$ python3 -q
>>> import numpy as np
>>> np.set_printoptions(precision=1, suppress=True, linewidth=160)
>>> def tidy(a):
...     return np.round(a, 1) + 0
... 
>>> q, _ = np.linalg.qr(np.array([[0.7, 0.2, -1.3], [-0.9, -0.2, -2.0], [-0.6, 1.1, 0.7]]))
>>> vals = np.array([-2, 3, 1])
>>> W0 = q @ np.diag(vals) @ q.T
>>> print(tidy(W0))
[[ 0.3  0.9  1.3]
 [ 0.9 -0.2 -1.6]
 [ 1.3 -1.6  1.9]]
>>> vals, V = np.linalg.eigh(W0)
>>> x = np.array([0, 0, 2])
>>> print(tidy(np.abs(W0).sum(axis=1).max()), tidy(np.abs(vals).max()))
4.8 3.0
>>> print((np.sign(V[:, -1].round(6)) == np.sign(V[0, -1].round(6))).astype(int))
[1 0 1]
>>> print(tidy(V * np.maximum(vals, 0) @ V.T))
[[ 0.9  0.2  0.8]
 [ 0.2  0.8 -0.9]
 [ 0.8 -0.9  2.3]]
>>> print(tidy(V * np.abs(vals) @ V.T))
[[ 1.5 -0.6  0.3]
 [-0.6  1.7 -0.3]
 [ 0.3 -0.3  2.8]]
>>> x = np.array([4, 1, 4])
>>> h1 = np.maximum(W0 @ x, 0)
>>> print(tidy(W0.T @ h1))
[ 17.1 -11.2  31.3]
>>> print(np.flatnonzero(h1 > 1e-9))
[0 2]
>>> print(tidy(np.tanh(W0 @ x)))
[ 1. -1.  1.]
>>> q, V = np.linalg.qr(W0[:, :1])[0], np.linalg.qr(W0[:, 1:])[0]
>>> sigma = np.linalg.svd(q.T @ V, compute_uv=False)
>>> print(tidy(np.linalg.norm(q @ q.T - V @ V.T, 2)))
1.0
>>> print(tidy(sigma))
[0.7]
>>> print(tidy(np.degrees(np.arccos(sigma.clip(0, 1)))))
[47.5]
>>> M = np.loadtxt("m.csv", delimiter=",")
>>> print(tidy(M))
[[ 1.   0.4 -0.9  1.4]
 [ 1.2  0.9 -0.2 -1.3]
 [ 1.2 -1.   1.2  0.2]
 [ 0.2 -1.4 -1.3 -0.6]]
>>> P = np.triu(np.array([[0, 0, 2, -1], [-2, 1, -1, -1], [-2, 0, 2, -2], [1, 1, -2, 1]]), 1) + np.eye(4)
>>> B = P @ M @ np.linalg.inv(P)
>>> print(np.linalg.matrix_rank(B))
4
>>> x = np.array([2, -3, 1, -3])
>>> target = M @ x
>>> print(tidy(target))
[-4.2  3.3  6.2  5. ]
>>> print(tidy(np.linalg.solve(M, M[:, 0])))
[1. 0. 0. 0.]
>>> print(tidy(np.linalg.solve(M, target)))
[ 2. -3.  1. -3.]
>>> print(tidy(np.linalg.norm(M) ** 2 / np.linalg.norm(M, 2) ** 2))
4.0
>>> print(tidy(np.linalg.norm(M[2] - M[3])))
2.8
>>> print(tidy(np.linalg.norm(M, axis=1)))
[2. 2. 2. 2.]
>>> print(tidy(np.linalg.norm(M[2], 1)), tidy(np.linalg.norm(M[2], np.inf)))
3.6 1.2
>>> print(tidy(np.linalg.norm(M, 1)), tidy(np.linalg.norm(M, np.inf)))
3.7 3.7
>>> print(tidy(np.linalg.norm(M, "nuc")))
8.0
>>> theta = np.radians(180)
>>> r_ = np.eye(4)
>>> r_[1, 1] = r_[3, 3] = np.cos(theta)
>>> r_[1, 3], r_[3, 1] = -np.sin(theta), np.sin(theta)
>>> print(tidy(r_))
[[ 1.  0.  0.  0.]
 [ 0. -1.  0.  0.]
 [ 0.  0.  1.  0.]
 [ 0.  0.  0. -1.]]
>>> B = M @ r_.T
>>> print(tidy(np.abs(B - M).max(axis=0)))
[0.  2.8 0.  2.8]
>>> print(tidy(np.linalg.det(r_)), np.trace(r_))
1.0 0.0
>>> print(tidy(B))
[[ 1.  -0.4 -0.9 -1.4]
 [ 1.2 -0.9 -0.2  1.3]
 [ 1.2  1.   1.2 -0.2]
 [ 0.2  1.4 -1.3  0.6]]
>>> print(tidy(np.linalg.svd(M, compute_uv=False)), tidy(np.linalg.svd(B, compute_uv=False)))
[2. 2. 2. 2.] [2. 2. 2. 2.]
>>> print(np.allclose(np.linalg.norm(M, axis=1), np.linalg.norm(B, axis=1)))
True
>>> E = np.loadtxt("data.csv", delimiter=",")
>>> print(tidy(E))
[[1.  0.  0.  0.  0. ]
 [0.  0.5 0.5 0.  0. ]
 [0.3 0.  0.3 0.  0.3]
 [0.2 0.2 0.2 0.2 0. ]
 [0.5 0.  0.  0.  0.5]]
>>> # rows sum to 1
>>> U, sigma, Vt = np.linalg.svd(E, full_matrices=False)
>>> print(tidy(np.sqrt((sigma ** 2).sum())), tidy(np.linalg.norm(E)))
1.6 1.6
>>> print(np.allclose(U * sigma @ Vt, E))
True
>>> print(tidy(sigma))
[1.3 0.8 0.5 0.2 0.2]
>>> print(tidy(sigma / sigma[0]))
[1.  0.6 0.4 0.2 0.1]
>>> print(U.shape, sigma.shape, Vt.shape)
(5, 5) (5,) (5, 5)
